$ python -q
>>> import numpy as np
>>> from numpy import linalg as LA
>>> np.set_printoptions(precision=3, suppress=True, linewidth=160)
>>> M = np.load("arr.npy")
>>> M
array([[ 9,  0,  0,  0],
       [-4, -8,  0,  0],
       [-9, -2, -4,  0],
       [-8,  3, -1,  7]])
>>> rng = np.random.default_rng(28)
>>> idx = rng.permutation(4)
>>> idx
array([1, 2, 3, 0])
>>> other = M[idx][:, idx]
>>> np.allclose(other, M)
False
>>> other
array([[-8,  0,  0, -4],
       [-2, -4,  0, -9],
       [ 3, -1,  7, -8],
       [ 0,  0,  0,  9]])
>>> np.diag(other)
array([-8, -4,  7,  9])
>>> np.sort(np.abs(LA.eigvals(other)))
array([4., 7., 8., 9.])
>>> w1 = np.array([[-9, -3, -1, -2, 0, 8],
...     [-7, 1, 8, 0, -3, 2],
...     [-7, 0, 1, -3, -9, 4],
...     [2, -9, 4, -7, 7, -3]])
>>> c = np.array([-2, 2, 1, 2, 0, -2])
>>> hid = np.maximum(other @ w1 + c, 0)
>>> hid
array([[62, 62,  0, 46,  0,  0],
       [26, 85,  0, 69,  0,  1],
       [ 0, 64,  0, 31,  0, 72],
       [16,  0, 37,  0, 63,  0]])
>>> (hid > 0).mean(axis=0)
array([0.75, 0.75, 0.25, 0.75, 0.25, 0.5 ])
>>> W2 = np.array([[-3, 2], [2, 0], [0, 1], [3, -3], [-1, 1], [-2, 0]])
>>> w1 @ W2
array([[ -1, -13],
       [ 22,  -9],
       [ 13, -13],
       [-46,  36]])
>>> hid @ W2
array([[  76,  -14],
       [ 297, -155],
       [  77,  -93],
       [-111,  132]])
